$ python3 -q
>>> import numpy as np
>>> np.set_printoptions(precision=4, suppress=True, linewidth=160)
>>> X = np.array([[22, 0, 5, 0, 10, 6, -6, 10],
...     [0, 25, -2, 2, 21, -25, -4, 3],
...     [5, -2, 53, -12, -7, 10, 11, -3],
...     [0, 2, -12, 67, 5, -16, 13, -28],
...     [10, 21, -7, 5, 42, -25, -23, 12],
...     [6, -25, 10, -16, -25, 50, 4, -6],
...     [-6, -4, 11, 13, -23, 4, 40, -14],
...     [10, 3, -3, -28, 12, -6, -14, 44]])
>>> # symmetric, so the eigenvalues are real
>>> out = X / np.sqrt((X ** 2).mean(axis=1, keepdims=True))
>>> np.linalg.matrix_rank(out) == np.linalg.matrix_rank(X)
np.True_
>>> out[3]
array([ 0.    ,  0.0738, -0.443 ,  2.4732,  0.1846, -0.5906,  0.4799, -1.0336])
>>> print(np.linalg.matrix_rank(X - X.mean(axis=1, keepdims=True)))
7
>>> F = -1 * np.eye(5) + np.ones((5, 5))
>>> print(F)
[[0. 1. 1. 1. 1.]
 [1. 0. 1. 1. 1.]
 [1. 1. 0. 1. 1.]
 [1. 1. 1. 0. 1.]
 [1. 1. 1. 1. 0.]]
>>> # symmetric
>>> vals, vecs = np.linalg.eig(F)
>>> np.sort(np.linalg.eigvals(np.linalg.inv(F)))
array([-1.  , -1.  , -1.  , -1.  ,  0.25])
>>> data = np.loadtxt("w.csv", delimiter=",")
>>> data
array([[ 0.235 , -0.3167, -0.4851,  0.5932,  0.4935, -0.1773,  0.1262,  0.1641,  0.0013],
       [-0.2378,  0.3945,  0.4373, -1.0294, -0.156 ,  0.1032, -0.3129,  0.0189,  0.0544],
       [-0.3298,  0.5537,  0.4841, -0.6342, -0.4728,  0.0159, -0.2605, -0.2044,  0.0861],
       [-0.088 , -0.0406,  0.063 ,  0.1774, -0.4222,  0.0554,  0.1512, -0.2685, -0.0898],
       [-0.1172,  0.2658,  0.0454, -0.792 , -0.2171, -0.0872, -0.3489,  0.4831, -0.2422],
       [ 0.0831, -0.5815, -0.1371,  0.946 , -0.1627,  0.2873,  0.5716, -0.6318,  0.0619],
       [-0.0132,  0.0754, -0.005 ,  0.0918,  0.117 ,  0.0236,  0.0675, -0.1773,  0.2085],
       [ 0.2612,  0.0405, -0.2512,  0.4549,  0.6646, -0.1835, -0.0957,  0.3724,  0.108 ],
       [-0.3838,  0.3381,  0.3413, -1.3228, -0.9866,  0.0967, -0.2421,  0.0598, -0.2878]])
>>> theta = np.radians(135)
>>> Rm = np.eye(9)
>>> Rm[4, 4] = Rm[7, 7] = np.cos(theta)
>>> Rm[4, 7], Rm[7, 4] = -np.sin(theta), np.sin(theta)
>>> Rm
array([[ 1.    ,  0.    ,  0.    ,  0.    ,  0.    ,  0.    ,  0.    ,  0.    ,  0.    ],
       [ 0.    ,  1.    ,  0.    ,  0.    ,  0.    ,  0.    ,  0.    ,  0.    ,  0.    ],
       [ 0.    ,  0.    ,  1.    ,  0.    ,  0.    ,  0.    ,  0.    ,  0.    ,  0.    ],
       [ 0.    ,  0.    ,  0.    ,  1.    ,  0.    ,  0.    ,  0.    ,  0.    ,  0.    ],
       [ 0.    ,  0.    ,  0.    ,  0.    , -0.7071,  0.    ,  0.    , -0.7071,  0.    ],
       [ 0.    ,  0.    ,  0.    ,  0.    ,  0.    ,  1.    ,  0.    ,  0.    ,  0.    ],
       [ 0.    ,  0.    ,  0.    ,  0.    ,  0.    ,  0.    ,  1.    ,  0.    ,  0.    ],
       [ 0.    ,  0.    ,  0.    ,  0.    ,  0.7071,  0.    ,  0.    , -0.7071,  0.    ],
       [ 0.    ,  0.    ,  0.    ,  0.    ,  0.    ,  0.    ,  0.    ,  0.    ,  1.    ]])
>>> out = data @ Rm.T
>>> np.allclose(data @ data.T, out @ out.T)
True
>>> np.abs(out - data).max(axis=0)
array([0.    , 0.    , 0.    , 0.    , 1.6419, 0.    , 0.    , 0.9782, 0.    ])
>>> W1 = np.array([[3, -1, -2],
...     [3, -3, -1],
...     [-2, 3, -1],
...     [-3, -1, 2],
...     [-1, 1, -3],
...     [-2, 2, -3],
...     [-2, 0, -1],
...     [2, 1, 1],
...     [0, 0, 2]])
>>> coef = np.array([2, 4, 4])
>>> act = np.maximum(data @ W1 + coef, 0)
>>> print((act > 0).mean(axis=0))
[0.8889 1.     1.    ]
>>> (act > 0).astype(int)
array([[1, 1, 1],
       [1, 1, 1],
       [1, 1, 1],
       [1, 1, 1],
       [1, 1, 1],
       [0, 1, 1],
       [1, 1, 1],
       [1, 1, 1],
       [1, 1, 1]])
>>> np.linalg.matrix_rank(act)
np.int64(3)
>>> W2 = np.array([[3, 0, 0], [2, 0, 1], [2, 2, 3]])
>>> (act @ W2).round(6).argmax(axis=1)
array([0, 0, 0, 2, 0, 2, 0, 0, 0])
>>> A = np.array([[5, 3, 1, 3, 4, 3],
...     [2, 3, 3, 0, 4, 5],
...     [2, 4, 1, 0, 2, 2],
...     [3, 4, 2, 3, 4, 2],
...     [3, 5, 1, 1, 0, 4],
...     [4, 3, 2, 3, 5, 0],
...     [-1, -6, -8, 3, -8, -12]])
>>> U, s = np.linalg.svd(F)
Traceback (most recent call last):
  File "<python-input-32>", line 1, in <module>
    U, s = np.linalg.svd(F)
    ^^^^
ValueError: too many values to unpack (expected 2)
>>> U, s, VT = np.linalg.svd(F, full_matrices=False)
>>> np.cumsum(s ** 2) / np.sum(s ** 2)
array([0.8 , 0.85, 0.9 , 0.95, 1.  ])
>>> print(s / s[0])
[1.   0.25 0.25 0.25 0.25]
>>> U.shape, s.shape, VT.shape
((5, 5), (5,), (5, 5))
>>> arr = np.load("data.npy")
>>> arr
array([[ 0,  0,  0, -2,  4,  4],
       [ 0,  0,  0,  0, -4,  2],
       [ 0,  0,  0,  4, -2, -4],
       [-3,  6,  6, -2,  4,  4],
       [ 0, -6,  3,  0, -4,  2],
       [ 6, -3, -6,  4, -2, -4]])
>>> O, vecs = np.linalg.qr(arr[:, :1])[0], np.linalg.qr(arr[:, 1:])[0]
>>> s = np.linalg.svd(O.T @ vecs, compute_uv=False)
>>> round(float(np.linalg.norm(O @ O.T - vecs @ vecs.T, 2)), 4)
1.0
>>> (s > 0.9).sum()
np.int64(1)
>>> K = np.array([[3, 1, 4, 1, 0, 5, 0, 4, 1, 2],
...     [4, 2, 3, 2, 1, 5, 0, 4, 1, 0],
...     [0, 3, 2, 0, 4, 5, 2, 2, 2, 5],
...     [5, 0, 4, 0, 5, 4, 2, 1, 1, 0],
...     [4, 2, 1, 0, 4, 4, 1, 4, 1, 1],
...     [4, 3, 5, 1, 3, 0, 4, 2, 5, 0],
...     [5, 4, 1, 2, 4, 2, 4, 2, 1, 3],
...     [0, 3, 4, 4, 4, 3, 1, 1, 1, 5],
...     [2, 3, 5, 0, 5, 5, 4, 4, 3, 5],
...     [4, 5, 4, 5, 1, 0, 4, 3, 2, 5]])
>>> K[:, 4] = 5 * K[:, 7]
>>> K
array([[ 3,  1,  4,  1, 20,  5,  0,  4,  1,  2],
       [ 4,  2,  3,  2, 20,  5,  0,  4,  1,  0],
       [ 0,  3,  2,  0, 10,  5,  2,  2,  2,  5],
       [ 5,  0,  4,  0,  5,  4,  2,  1,  1,  0],
       [ 4,  2,  1,  0, 20,  4,  1,  4,  1,  1],
       [ 4,  3,  5,  1, 10,  0,  4,  2,  5,  0],
       [ 5,  4,  1,  2, 10,  2,  4,  2,  1,  3],
       [ 0,  3,  4,  4,  5,  3,  1,  1,  1,  5],
       [ 2,  3,  5,  0, 20,  5,  4,  4,  3,  5],
       [ 4,  5,  4,  5, 15,  0,  4,  3,  2,  5]])
>>> print(np.linalg.lstsq(K[:-1].T, K[-1])[2])
9
>>> np.round(K @ np.linalg.pinv(K) @ K, 4) + 0
array([[ 3.,  1.,  4.,  1., 20.,  5.,  0.,  4.,  1.,  2.],
       [ 4.,  2.,  3.,  2., 20.,  5.,  0.,  4.,  1.,  0.],
       [ 0.,  3.,  2.,  0., 10.,  5.,  2.,  2.,  2.,  5.],
       [ 5.,  0.,  4.,  0.,  5.,  4.,  2.,  1.,  1.,  0.],
       [ 4.,  2.,  1.,  0., 20.,  4.,  1.,  4.,  1.,  1.],
       [ 4.,  3.,  5.,  1., 10.,  0.,  4.,  2.,  5.,  0.],
       [ 5.,  4.,  1.,  2., 10.,  2.,  4.,  2.,  1.,  3.],
       [ 0.,  3.,  4.,  4.,  5.,  3.,  1.,  1.,  1.,  5.],
       [ 2.,  3.,  5.,  0., 20.,  5.,  4.,  4.,  3.,  5.],
       [ 4.,  5.,  4.,  5., 15.,  0.,  4.,  3.,  2.,  5.]])
>>> print(np.unique(K.round(6), axis=0).shape)
(10, 10)
>>> print(np.allclose(K[:-1].T @ np.linalg.lstsq(K[:-1].T, K[-1])[0], K[-1]))
True
>>> np.round(np.trace(np.linalg.pinv(K) @ K), 4)
np.float64(9.0)
>>> U, s, VT = np.linalg.svd(K)
>>> print(np.argmax(s[:-1] / (s[1:] + 1e-6)) + 1)
9
>>> out = U[:, :9] @ np.diag(s[:9]) @ VT[:9]
>>> round(float(np.abs(K - out).max()), 4)
0.0
>>> np.linalg.matrix_rank(K, rtol=0.05)
np.int64(6)
>>> round(float(np.linalg.norm(K - out, 2)), 4), round(float(s[9]), 4)
(0.0, 0.0)
>>> mat = np.loadtxt("layer16.csv", delimiter=",")
>>> mat
array([[ 0.1288,  0.6685,  0.1468,  0.3764,  0.377 , -0.1178,  0.0255,  0.3965,  0.3035],
       [ 2.1221,  3.0173,  0.5123,  0.3067,  2.251 ,  1.1509,  2.9346,  1.7215,  1.8688],
       [ 0.3693,  1.3202,  0.4001, -0.0979,  0.9826,  0.5785,  1.6148,  0.7578,  0.6709],
       [ 2.5911,  4.8641,  1.0391,  0.1829,  3.2302,  2.3582,  3.8069,  3.0658,  2.1553],
       [-0.2948, -0.7448,  0.1219,  0.1481, -0.4595, -0.2226, -0.5157, -0.5908, -0.1376],
       [ 5.2481,  8.0386,  1.3584, -0.313 ,  4.9759,  3.5856,  6.2476,  5.1394,  3.1407],
       [ 3.0684,  4.133 ,  0.3619,  0.1193,  1.9485,  2.3244,  3.6175,  2.7712,  1.476 ],
       [-1.0928, -1.1756,  0.156 ,  0.3692, -0.3187, -0.4937, -0.9012, -1.4231, -0.2721],
       [ 5.2646,  8.4107,  1.216 , -0.0057,  4.9178,  3.2274,  6.9578,  5.094 ,  3.5768],
       [-1.1317, -2.0006, -0.4323, -0.3039, -1.324 , -1.0753, -1.7076, -1.4464, -0.5089],
       [ 3.7664,  7.1091,  1.2995,  0.0026,  4.506 ,  3.1048,  5.6516,  4.2904,  3.1255],
       [ 0.3543, -0.2666, -0.5534, -0.0367,  0.2285, -0.024 , -0.1259, -0.4962, -0.6952],
       [ 1.9789,  3.4564,  1.018 ,  0.0033,  1.8584,  1.1938,  2.6871,  1.6413,  1.1785],
       [ 2.5355,  4.0886,  0.3425,  0.0296,  2.7436,  1.2131,  3.1271,  2.972 ,  1.9829]])
>>> x0 = np.array([-3, -3, 2, -2, 1, -1, -3, -2, -1])
>>> rhs = mat @ x0
>>> print(np.round(np.linalg.pinv(mat) @ mat, 4) + 0)
[[1. 0. 0. 0. 0. 0. 0. 0. 0.]
 [0. 1. 0. 0. 0. 0. 0. 0. 0.]
 [0. 0. 1. 0. 0. 0. 0. 0. 0.]
 [0. 0. 0. 1. 0. 0. 0. 0. 0.]
 [0. 0. 0. 0. 1. 0. 0. 0. 0.]
 [0. 0. 0. 0. 0. 1. 0. 0. 0.]
 [0. 0. 0. 0. 0. 0. 1. 0. 0.]
 [0. 0. 0. 0. 0. 0. 0. 1. 0.]
 [0. 0. 0. 0. 0. 0. 0. 0. 1.]]
>>> rng = np.random.default_rng(7743)
>>> rhs = rhs + 0.1 * rng.normal(size=14)
>>> rhs
array([ -3.5949, -28.0625, -10.5742, -39.3694,   5.622 , -67.388 , -39.3212,  12.2827, -71.45  ,  17.41  , -57.4452,   0.9896, -26.219 , -34.9799])
>>> coef, *_ = np.linalg.lstsq(mat, rhs)
>>> [round(float(np.linalg.norm(np.linalg.solve(mat.T @ mat + lam * np.eye(9), mat.T @ rhs))), 2) for lam in (0, 1, 10, 100)]
[6.44, 5.24, 4.71, 4.24]
>>> round(float(np.linalg.norm(rhs - mat @ coef)), 4)
0.2244
>>> M = np.loadtxt("run6.csv", delimiter=",")
>>> M
array([[-1.,  0., -2., -3.,  2., -2., -1.,  1.,  1.,  2.],
       [ 3.,  2., -3.,  3., -6., -3.,  3., -3.,  2.,  1.],
       [ 3.,  1.,  3.,  0., -6.,  2.,  1.,  3., -1.,  2.],
       [-2.,  1.,  2., -1.,  4.,  3., -3., -2., -2.,  3.],
       [-3.,  3., -1.,  3.,  6., -2., -2.,  0.,  0., -3.],
       [-2.,  3.,  3.,  3.,  4.,  3., -2., -3.,  3., -1.]])
>>> out = M / np.linalg.norm(M, axis=1, keepdims=True)
>>> gram = out @ out.T
>>> gram[4]
array([ 0.1651, -0.335 , -0.7362,  0.2703,  1.    ,  0.575 ])
>>> round(np.degrees(np.arccos(np.clip(gram[4, 3], -1, 1))), 4)
np.float64(74.3179)
>>> gram
array([[ 1.    , -0.2613, -0.4317,  0.1902,  0.1651, -0.2298],
       [-0.2613,  1.    ,  0.3038, -0.6434, -0.335 , -0.2827],
       [-0.4317,  0.3038,  1.    , -0.2679, -0.7362, -0.3662],
       [ 0.1902, -0.6434, -0.2679,  1.    ,  0.2703,  0.5474],
       [ 0.1651, -0.335 , -0.7362,  0.2703,  1.    ,  0.575 ],
       [-0.2298, -0.2827, -0.3662,  0.5474,  0.575 ,  1.    ]])
